$ ipython --no-banner

In [1]: import numpy as np

In [2]: from numpy import linalg as LA

In [3]: np.set_printoptions(precision=2, suppress=True, linewidth=140)

In [4]: tidy = lambda a: np.round(a, 2) + 0

In [5]: data = np.array([[0.2, 1.7, -1.0, -0.4],
   ...:     [0.2, 0.1, -0.7, 0.5],
   ...:     [1.4, -0.9, 0.2, -1.1],
   ...:     [-0.5, 1.1, 1.0, 0.5],
   ...:     [1.2, -0.2, -0.6, -0.1],
   ...:     [0.1, 0.9, 1.2, 0.6],
   ...:     [0.4, -0.2, -0.6, 1.0]])

In [6]: print(data)
[[ 0.2  1.7 -1.  -0.4]
 [ 0.2  0.1 -0.7  0.5]
 [ 1.4 -0.9  0.2 -1.1]
 [-0.5  1.1  1.   0.5]
 [ 1.2 -0.2 -0.6 -0.1]
 [ 0.1  0.9  1.2  0.6]
 [ 0.4 -0.2 -0.6  1. ]]

In [7]: print(tidy(LA.norm(data, axis=0)))
[1.97 2.41 2.17 1.8 ]

In [8]: print(tidy(LA.norm(data, 1)), tidy(LA.norm(data, np.inf)))
5.3 3.6

In [9]: print(data[0] @ data[4])
0.54

In [10]: P = data @ LA.solve(data.T @ data, data.T)

In [11]: print(tidy(LA.eigvalsh(P)))
[0. 0. 0. 1. 1. 1. 1.]

In [12]: print(np.allclose(P @ P, P))
True

In [13]: Y = np.c_[data[:, :2] @ np.array([[1, 0], [-2, -2]]), np.array([-3, 0, 3, 3, 0, 2, 3])]

In [14]: print(tidy(Y))
[[-3.2 -3.4 -3. ]
 [ 0.  -0.2  0. ]
 [ 3.2  1.8  3. ]
 [-2.7 -2.2  3. ]
 [ 1.6  0.4  0. ]
 [-1.7 -1.8  2. ]
 [ 0.8  0.4  3. ]]

In [15]: print(LA.matrix_rank(np.c_[data, Y]))
5

In [16]: print(LA.matrix_rank(Y))
3

In [17]: print(tidy(LA.norm(Y - data @ LA.lstsq(data, Y)[0], axis=0)))
[0.   0.   3.08]

In [18]: Y = data / LA.norm(data, axis=1, keepdims=True)

In [19]: gram = Y @ Y.T

In [20]: print((gram - 2 * np.eye(7)).round(6).argmax(axis=1))
[1 6 4 5 2 3 1]

In [21]: print((np.abs(gram) > 0.9).astype(int))
[[1 0 0 0 0 0 0]
 [0 1 0 0 0 0 0]
 [0 0 1 0 0 0 0]
 [0 0 0 1 0 1 0]
 [0 0 0 0 1 0 0]
 [0 0 0 1 0 1 0]
 [0 0 0 0 0 0 1]]

In [22]: print(np.argwhere(np.triu(np.abs(gram) > 0.95, 1)))
[]

In [23]: print(tidy(np.degrees(np.arccos(np.clip(gram[2, 4], -1, 1)))))
47.28

In [24]: print(tidy(LA.norm(Y, axis=1)))
[1. 1. 1. 1. 1. 1. 1.]

In [25]: print(tidy(gram[2]))
[-0.25 -0.28  1.   -0.62  0.68 -0.34 -0.19]

In [26]: x0 = np.array([-1, 2, -3, 1])

In [27]: y = data @ x0

In [28]: print(tidy(LA.solve(data.T @ data, data.T @ y)))
[-1.  2. -3.  1.]

In [29]: print(tidy(y))
[ 5.8  2.6 -4.9  0.2  0.1 -1.3  2. ]

In [30]: print(tidy(LA.lstsq(data, y)[0]))
[-1.  2. -3.  1.]

In [31]: rng = np.random.default_rng(87113)

In [32]: y = y + 0.02 * rng.normal(size=7)

In [33]: print(tidy(y))
[ 5.79  2.59 -4.92  0.21  0.1  -1.28  2.  ]

In [34]: c, *_ = LA.lstsq(data, y)

In [35]: print(tidy(LA.norm(y - data @ c)))
0.01

In [36]: print(tidy(data.T @ (y - data @ c)))
[0. 0. 0. 0.]

In [37]: print(tidy(c))
[-1.    2.   -2.99  1.01]

In [38]: m1 = np.load("a.npy")

In [39]: print(tidy(m1))
[[-5.64 -1.96 -0.69 -3.92 -0.23  0.23 -4.68]
 [-1.71 -1.63  1.72 -2.98  2.15 -0.39 -3.45]
 [ 0.23  1.62  4.06 -1.11  4.67  1.53  1.31]
 [ 0.76  1.75  2.78  0.58  1.18 -0.41  1.31]
 [-3.18  2.61  3.19  0.13  3.15  2.97  1.21]
 [ 2.66  2.47  5.56  0.22  5.69  1.25  2.82]
 [-4.26 -3.07  0.55 -3.52  0.94 -0.43 -6.31]
 [ 1.73 -0.58  2.6  -3.3   3.33 -0.99 -0.43]
 [-1.64 -0.04  0.97 -5.14  2.98  0.79  0.15]
 [-4.5   0.1  -0.67 -5.12  0.95  1.28 -0.45]
 [ 0.43  0.    3.65 -1.53  3.98  0.28 -0.94]
 [-2.91 -1.41  0.49 -3.34  0.75 -0.37 -3.18]
 [ 0.82  4.03  7.11  3.07  6.57  3.39  3.13]
 [ 4.06  1.86  4.9   0.19  4.25 -0.47  2.55]
 [ 2.41 -1.44  4.8  -1.63  5.22 -0.81 -2.65]]

In [40]: # rank 5

In [41]: basis = m1[[12, 11]].astype(float)

In [42]: for _ in range(3):
    ...:     labels = LA.norm(m1[:, None] - basis, axis=-1).argmin(axis=1)
    ...:     basis = np.array([m1[labels == j].mean(axis=0) for j in range(2)])
    ...: 

In [43]: print(labels)
[1 1 0 0 0 0 1 1 1 1 1 1 0 0 1]

In [44]: print(tidy(basis))
[[ 0.89  2.39  4.6   0.51  4.25  1.38  2.06]
 [-1.79 -1.11  1.49 -3.39  2.23 -0.05 -2.44]]

In [45]: def softmax(z):
    ...:     e = np.exp(z - z.max(axis=-1, keepdims=True))
    ...:     return e / e.sum(axis=-1, keepdims=True)
    ...: 

In [46]: print(tidy(softmax(data[4] + 4)))
[0.59 0.15 0.1  0.16]

In [47]: att = data @ data.T / np.sqrt(4)

In [48]: print(softmax(att).round(6).argmax(axis=1))
[0 6 2 3 2 5 6]

In [49]: labels = m1[:, 4] > np.median(m1[:, 4])

In [50]: u = m1[labels].mean(axis=0) - m1[~labels].mean(axis=0)

In [51]: print(tidy((((m1 - m1.mean(axis=0)) @ u > 0) == labels).mean()))
0.87

In [52]: Xc = m1 - m1.mean(axis=0)

In [53]: Uu, sigma, vt = LA.svd(Xc, full_matrices=False)

In [54]: print(tidy((sigma ** 2).sum() ** 2 / (sigma ** 4).sum()))
1.75

In [55]: print(np.abs(vt[0]).argmax())
6

In [56]: print(LA.matrix_rank(Xc))
4

In [57]: print(np.abs(Uu[:, 0]).argmax())
12

In [58]: print(tidy(sigma ** 2 / (sigma ** 2).sum()))
[0.74 0.15 0.07 0.04 0.   0.   0.  ]

In [59]: print((np.sign(Uu[:, 0]) == np.sign(Uu[0, 0])).astype(int))
[1 1 0 0 0 0 1 0 1 1 0 1 0 0 0]

In [60]: print(tidy(Xc.mean(axis=0)))
[0. 0. 0. 0. 0. 0. 0.]
